In [1]: import numpy as np

In [2]: np.set_printoptions(precision=2, suppress=True, linewidth=120, sign=" ")

In [3]: def rnd(a):
   ...:     return np.round(a, 2) + 0
   ...: 

In [4]: m1 = np.load("out19.npy")

In [5]: print(m1)
[[ 9.  4.  8. -8.  2.  5.  0.]
 [ 5.  9.  9.  6. -1. -7.  0.]
 [ 8. -9. -4.  3. -7.  1.  0.]
 [ 5. -5. -3.  1. -8.  5.  0.]
 [ 4. -6. -3. -4. -7.  8.  0.]
 [ 2. -9. -3. -6. -1. -7.  0.]
 [ 0.  0.  0.  0.  0.  0.  2.]]

In [6]: print(m1 @ m1)
[[ 143.  -17.   79.  -70.    3.  -34.    0.]
 [ 174.   59.   91.   93.  -96.   42.    0.]
 [ -16.    5.    8. -105.   77.   51.    0.]
 [ -21.    0.   13.  -76.   79.  -37.    0.]
 [ -50.  -21.   -1. -101.  108.  -73.    0.]
 [ -99.   53.  -11.  -39.   96.   81.    0.]
 [   0.    0.    0.    0.    0.    0.    4.]]

In [7]: print((np.linalg.matrix_power((m1 != 0) + (m1.T != 0) + np.eye(7), 7) > 0).astype(int))
[[ 1  1  1  1  1  1  0]
 [ 1  1  1  1  1  1  0]
 [ 1  1  1  1  1  1  0]
 [ 1  1  1  1  1  1  0]
 [ 1  1  1  1  1  1  0]
 [ 1  1  1  1  1  1  0]
 [ 0  0  0  0  0  0  1]]

In [8]: print(np.count_nonzero(m1))
37

In [9]: print(np.diff(m1, axis=0))
[[ -4.   5.   1.  14.  -3. -12.   0.]
 [  3. -18. -13.  -3.  -6.   8.   0.]
 [ -3.   4.   1.  -2.  -1.   4.   0.]
 [ -1.  -1.   0.  -5.   1.   3.   0.]
 [ -2.  -3.   0.  -2.   6. -15.   0.]
 [ -2.   9.   3.   6.   1.   7.   2.]]

In [10]: print(np.abs(m1).max())
9.0

In [11]: print(rnd(np.linalg.norm(m1)))
35.64

In [12]: print(m1 - m1[0])
[[  0.   0.   0.   0.   0.   0.   0.]
 [ -4.   5.   1.  14.  -3. -12.   0.]
 [ -1. -13. -12.  11.  -9.  -4.   0.]
 [ -4.  -9. -11.   9. -10.   0.   0.]
 [ -5. -10. -11.   4.  -9.   3.   0.]
 [ -7. -13. -11.   2.  -3. -12.   0.]
 [ -9.  -4.  -8.   8.  -2.  -5.   2.]]

In [13]: print(m1.sum(axis=1))
[ 20.  21.  -8.  -5.  -8. -24.   2.]

In [14]: print(m1.shape)
(7, 7)

In [15]: gram = m1.T @ m1

In [16]: print(np.trace(gram), (m1 ** 2).sum())
1270.0 1270.0

In [17]: x = np.array([2, -1, 1, 1, 0, 1, 1])

In [18]: y = m1 @ x

In [19]: print(y)
[19.  9. 25. 18. 15. -3.  2.]

In [20]: print(rnd(np.linalg.solve(m1.T, m1[1])))
[ 0.  1.  0.  0.  0.  0.  0.]

In [21]: print(rnd(np.linalg.solve(m1, m1[:, 4])))
[ 0.  0.  0.  0.  1.  0.  0.]

In [22]: print(rnd(np.linalg.solve(m1, y)))
[ 2. -1.  1.  1.  0.  1.  1.]

In [23]: print(rnd(np.linalg.solve(m1, -2 * y)))
[-4.  2. -2. -2.  0. -2. -2.]

In [24]: feats = np.loadtxt("w.csv", delimiter=",")

In [25]: print(feats)
[[ 16.   0.   0.   0.  18.  18.]
 [  0.   1.   6.  12.   0.   0.]
 [  0.   0.   2.  11.   0.   0.]
 [  2.   3.   0.   2.   4.   0.]
 [  7.   0.   0.   0.   5.   6.]
 [  8.   0.   0.   0.  10.  10.]
 [  0.   3.   0.   0.   4.   0.]
 [  1.   0.   0.   0.   5.   2.]
 [  0.  10.   2.  10.   0.   0.]
 [ 12.   0.   0.   0.  14.  14.]
 [  2.   0.   7.  10.   0.   0.]
 [  9.   0.   4.   6.   0.   0.]
 [  3.   2.   0.   0.  15.  10.]
 [  0.   6.   0.   8.   0.   0.]
 [  8.   0.   8.   8.   6.   1.]
 [ 10.   0.  10.  14.   0.   0.]
 [  0.   0.   3.   6.   0.   0.]
 [  0.   1.   6.  12.   0.   0.]
 [  0.   4.   0.   6.   0.   0.]
 [  3.   1.   0.   0.  15.  11.]
 [  0.   6.   0.   0.  10.   4.]
 [  6.   0.   0.   0.  14.  10.]
 [ 10.   0.   1.   4.   2.   1.]
 [  0.   3.   6.   8.   0.   0.]
 [  0.   9.   0.   0.   2.   0.]
 [ 11.   0.   0.   5.   0.   0.]
 [  8.   0.   0.   0.  10.   9.]
 [  3.   0.   9.  17.   0.   0.]
 [  0.   8.   1.  11.   0.   0.]
 [  2.   0.   7.  10.   0.   0.]]

In [26]: # row 17 repeats row 1

In [27]: M2 = np.c_[feats[:, :3] @ np.array([[3, 2, -2], [1, 2, 1], [1, 1, -2]]), np.array([1, 2, 3, 4, 3, 2, 7, 0, 9, 6, 7, 5, 4, 1, 1, 7, 8, 2, 9, 3, 2, 0, 9, 7, 2, 3, 9, 4, 6, 3])]

In [28]: print(M2)
[[ 48.  32. -32.   1.]
 [  7.   8. -11.   2.]
 [  2.   2.  -4.   3.]
 [  9.  10.  -1.   4.]
 [ 21.  14. -14.   3.]
 [ 24.  16. -16.   2.]
 [  3.   6.   3.   7.]
 [  3.   2.  -2.   0.]
 [ 12.  22.   6.   9.]
 [ 36.  24. -24.   6.]
 [ 13.  11. -18.   7.]
 [ 31.  22. -26.   5.]
 [ 11.  10.  -4.   4.]
 [  6.  12.   6.   1.]
 [ 32.  24. -32.   1.]
 [ 40.  30. -40.   7.]
 [  3.   3.  -6.   8.]
 [  7.   8. -11.   2.]
 [  4.   8.   4.   9.]
 [ 10.   8.  -5.   3.]
 [  6.  12.   6.   2.]
 [ 18.  12. -12.   0.]
 [ 31.  21. -22.   9.]
 [  9.  12.  -9.   7.]
 [  9.  18.   9.   2.]
 [ 33.  22. -22.   3.]
 [ 24.  16. -16.   9.]
 [ 18.  15. -24.   4.]
 [  9.  17.   6.   6.]
 [ 13.  11. -18.   3.]]

In [29]: print(np.linalg.matrix_rank(np.c_[feats, M2]))
7

In [30]: print(rnd(np.linalg.norm(np.linalg.qr(feats)[0].T @ M2, axis=0) ** 2 / ((M2 ** 2).sum(axis=0) + 1e-12)))
[ 1.    1.    1.    0.66]

In [31]: print(rnd(np.linalg.norm(M2 - feats @ np.linalg.lstsq(feats, M2)[0], axis=0)))
[  0.     0.     0.    16.55]

In [32]: print(np.linalg.matrix_rank(M2))
4

In [33]: r0, g = feats[4], feats[7]

In [34]: print(r0 @ g)
44.0

In [35]: p = (r0 @ g) / (r0 @ r0) * r0

In [36]: print(rnd(g - p))
[-1.8  0.   0.   0.   3.  -0.4]

In [37]: print(rnd((g - p) @ r0))
0.0

In [38]: print(rnd(np.linalg.norm(r0 + g) ** 2 + np.linalg.norm(r0 - g) ** 2))
280.0

In [39]: lab = feats[:, 3] > np.median(feats[:, 3])

In [40]: r0 = feats[lab].mean(axis=0) - feats[~lab].mean(axis=0)

In [41]: print(((feats - feats.mean(axis=0)) @ r0 > 0).astype(int))
[ 0  1  1  0  0  0  0  0  1  0  1  1  0  1  1  1  1  1  1  0  0  0  0  1  0  1  0  1  1  1]

In [42]: W2 = feats[[11, 0]].astype(float)

In [43]: for _ in range(4):
    ...:     lab = np.linalg.norm(feats[:, None] - W2, axis=-1).argmin(axis=1)
    ...:     W2 = np.array([feats[lab == j].mean(axis=0) for j in range(2)])
    ...: 

In [44]: print(lab)
[ 1  0  0  0  1  1  0  0  0  1  0  0  1  0  0  0  0  0  0  1  1  1  0  0  0  0  1  0  0  0]

In [45]: print(np.bincount(lab))
[ 21   9]

In [46]: print(rnd(W2[1] - W2[0]))
[ 4.24 -1.29 -3.43 -7.62 11.24 10.03]

In [47]: M = np.load("a.npy")

In [48]: print(M)
[[ 6.32  1.79  3.1  -2.39  5.7  -2.85 -3.51  2.57  0.48  3.73 -0.87]
 [-5.04 -2.09  1.82 -1.68  0.25  4.92 -4.28  1.84  2.66  2.13  1.22]
 [-7.42 -1.94  2.4  -2.03  1.7   2.78 -4.    3.43  2.68  2.33  2.45]
 [ 5.    2.36  3.37 -2.34  3.86 -1.59 -1.74  2.7   0.07  4.26 -0.81]
 [ 4.97  2.98  2.91 -0.95  4.56 -2.43 -1.68  2.08  0.94  1.7   1.07]
 [ 5.42  2.74  4.68 -0.95  3.21 -2.11  1.54  2.25  2.81  3.55  0.3 ]
 [-7.27 -1.83  0.15 -1.9  -0.04  6.43 -2.59  4.61  3.09  2.86  1.84]
 [-5.85 -2.1   2.08 -2.63  0.75  3.4  -5.46  4.47  3.81  3.39  1.01]
 [ 5.98  4.14  2.31 -1.89  3.97 -3.44 -0.36  1.88  2.38  2.66 -1.4 ]
 [ 6.96  2.32  2.61 -1.57  1.97 -2.53 -1.33  1.25  2.71  4.91 -0.72]
 [-4.61 -2.48  0.93 -3.83 -0.14  5.32 -1.36  3.84  2.13  3.76 -0.09]
 [ 4.07  3.01  2.01 -2.52  4.27 -3.49 -0.36  3.86  0.49  3.73 -0.98]
 [-5.71 -0.53  1.46 -2.28  1.28  4.66 -3.11  3.    4.18  4.09  2.4 ]
 [-7.4  -1.41  1.26 -4.03  0.84  2.97 -1.93  2.55  3.41  2.2   1.04]
 [ 4.31  3.28  1.59 -2.72  3.67 -1.89  0.78  3.69  2.81  2.45 -1.18]
 [ 5.18  3.91  2.77 -0.87  5.2  -3.93 -2.98  2.16  0.67  2.48  0.55]
 [-7.85 -3.05  3.11 -3.53  2.24  4.68 -4.74  2.7   4.06  3.98 -0.01]
 [ 4.88  3.56  2.52 -1.04  5.85 -2.14 -0.97  1.71  1.16  2.3  -0.93]
 [ 6.58  2.76  2.43 -1.43  3.1  -0.19 -0.24  2.69  1.77  3.44 -1.33]
 [ 3.97  3.23  2.63 -2.16  4.7  -4.64 -0.07  1.19  1.84  4.26 -2.14]
 [-6.48 -2.77  1.97 -4.65  0.39  5.35 -4.12  1.81  1.13  2.5   0.77]
 [-7.39 -1.27 -0.59 -3.2   0.29  3.18 -2.09  2.89  2.49  2.34  0.86]
 [-6.95 -3.35  2.46 -4.48  0.74  4.01 -3.64  4.1   2.59  5.25  0.88]
 [ 5.28  2.58  4.41 -0.78  4.17 -2.58  1.01  2.73  1.76  2.21 -0.59]
 [ 5.69  3.43  3.21 -1.82  5.64 -3.93 -1.18  0.77  0.82  3.89 -1.13]
 [ 5.66  3.65  2.24 -1.95  4.11 -0.18 -1.16  2.61  2.36  3.21 -1.68]
 [-7.06 -1.61  2.54 -1.77 -0.22  3.77 -3.15  2.74  2.95  4.09  0.77]]

In [49]: cen = (M - M.mean(axis=0)) / M.std(axis=0)

In [50]: print(cen.std(axis=0))
[ 1.  1.  1.  1.  1.  1.  1.  1.  1.  1.  1.]

In [51]: c = np.linalg.lstsq(np.delete(cen, 10, axis=1), cen[:, 10])[0]

In [52]: print(np.abs(c).argmax())
0

In [53]: print(rnd(c))
[-0.92  0.27  0.17  0.38 -0.36 -0.07 -0.25  0.14 -0.11 -0.16]

In [54]: M2 = np.c_[M[:, :6] @ np.array([[5, -1, 0, 5, 4, 2],
    ...:     [-2, -1, -4, 1, 4, -4],
    ...:     [-1, -4, 1, -5, -5, -5],
    ...:     [5, -5, -4, 5, 0, -2],
    ...:     [-3, 4, 3, -5, 2, 0],
    ...:     [-1, 2, -2, -2, 5, 1]]), np.array([-1, 2, 1, 2, 3, -3, 2, 0, 0, 0, -2, -2, -1, 3, 1, -3, 2, 2, 0, -2, 1, 1, 3, -1, 1, 0, 1])]

In [55]: print(rnd(M2))
[[ -1.28   8.54  28.3  -16.86  14.09  -8.09  -1.  ]
 [-36.91  19.09   7.81 -55.88 -12.52  -2.54   2.  ]
 [-53.65  22.27  17.82 -75.25 -32.14 -12.24   1.  ]
 [ -4.78   3.12  18.05 -17.31  12.36 -13.2    2.  ]
 [ -0.02  -1.46  13.33  -9.41  14.22 -17.06   3.  ]
 [  4.67 -13.51  11.37 -10.14   5.11 -23.73  -3.  ]
 [-48.65  30.7    2.09 -61.09  -5.08   2.26   2.  ]
 [-45.93  22.58  16.45 -65.45 -23.7   -5.04   0.  ]
 [  1.39  -0.91  12.1    0.07  19.67 -15.81   0.  ]
 [ 16.32  -9.05  10.58  11.43  15.36  -7.8    0.  ]
 [-43.07  32.6   15.11 -59.27  -6.69   9.03  -2.  ]
 [ -9.6    7.58  19.84 -13.66   9.36 -12.4   -2.  ]
 [-48.85  26.24   7.22 -63.5   -6.4   -7.38  -1.  ]
 [-61.08  33.22  19.6  -75.   -25.01  -4.43   3.  ]
 [ -9.32  10.55  14.14 -11.29  20.3   -8.9    1.  ]
 [ -0.71  -2.88  14.07  -6.53  13.26 -21.32  -3.  ]
 [-65.31  34.43  26.79 -96.06 -31.27  -7.31   2.  ]
 [ -5.85   5.8   14.27 -14.81  22.16 -17.14   2.  ]
 [  8.69   0.11   6.79   1.24  30.46  -7.36   0.  ]
 [ -9.5    2.6   21.73 -15.09   1.85 -18.45  -2.  ]
 [-58.6   36.88  22.12 -80.92 -19.32   2.92   1.  ]
 [-53.87  34.54  11.8  -59.08 -15.21   2.83   1.  ]
 [-59.14  33.84  27.98 -84.52 -31.97   0.17   3.  ]
 [  3.   -10.08  14.88 -12.66   4.83 -22.83  -1.  ]
 [ -3.71   1.84  21.55 -13.61  12.06 -18.68   1.  ]
 [ -3.14   7.56   8.13  -9.19  33.36 -10.76   0.  ]
 [-46.58  14.02   7.86 -64.9  -28.97 -13.07   1.  ]]

In [56]: print(rnd(np.linalg.lstsq(M, M2[:, 0])[0]))
[ 5. -2. -1.  5. -3. -1.  0.  0.  0.  0.  0.]

In [57]: print(rnd(np.linalg.norm(np.linalg.qr(M)[0].T @ M2, axis=0) ** 2 / ((M2 ** 2).sum(axis=0) + 1e-12)))
[ 1.   1.   1.   1.   1.   1.   0.3]
